$ python3 -q
>>> import numpy as np
>>> np.set_printoptions(precision=2, suppress=True, linewidth=100, sign=" ")
>>> m1 = np.array([[0, 0, 1], [0, 0, 0], [1, 0, 0]])
>>> print(m1)
[[ 0  0  1]
 [ 0  0  0]
 [ 1  0  0]]
>>> # rows and columns are dependent
>>> print(np.abs(np.diag(np.linalg.qr(m1)[1])) > 1e-9)
[ True False  True]
>>> print(np.unique(m1.round(6), axis=0).shape)
(3, 3)
>>> print(np.linalg.lstsq(m1[:-1].T, m1[-1])[2])
1
>>> print(np.allclose(m1[:-1].T @ np.linalg.lstsq(m1[:-1].T, m1[-1])[0], m1[-1]))
False
>>> Uu, sig, Vt = np.linalg.svd(m1)
>>> print(sig)
[ 1.  1.  0.]
>>> A2 = Uu[:, :2] @ np.diag(sig[:2]) @ Vt[:2]
>>> print(round(np.linalg.norm(m1 - A2, 2), 2), sig[2])
0.0 0.0
>>> print(round(float(np.linalg.norm(m1 - A2) / np.linalg.norm(m1)), 2))
0.0
>>> data = np.load("m.npy")
>>> print(data)
[[-3 -4 -2 -2]
 [10  9 11 11]
 [ 9  8 10 10]
 [ 3  2  4  4]]
>>> W1 = np.array([[2, 1, 6, 1, 0], [4, 8, 5, 6, 9], [5, 2, 9, 1, 3], [7, 1, 6, 8, 1]])
>>> b = np.array([1, 1, 2, 1, 2])
>>> act = np.maximum(data @ W1 + b, 0)
>>> print(act)
[[   0    0    0    0    0]
 [ 189  116  272  164  127]
 [ 171  104  246  148  114]
 [  63   32   90   52   36]]
>>> cent = np.array([[2, -1, -8], [-8, 1, 3], [1, 6, 6], [6, -8, 5], [-7, 8, -1]])
>>> print(W1 @ cent)
[[  8  27  28]
 [-78  58  43]
 [-12  67  22]
 [ 53 -26  22]]
>>> Uu, sig, Vt = np.linalg.svd(data)
>>> V = Vt[:(sig > 1e-8).sum()]
>>> rng = np.random.default_rng(9630)
>>> x0 = data[2] + -1 * data[3] + rng.integers(2) * np.eye(4)[1]
>>> print(x0)
[ 6.  6.  6.  6.]
>>> print(np.linalg.matrix_rank(np.vstack([data, x0])))
2
>>> print(np.allclose(V.T @ V @ x0, x0))
True
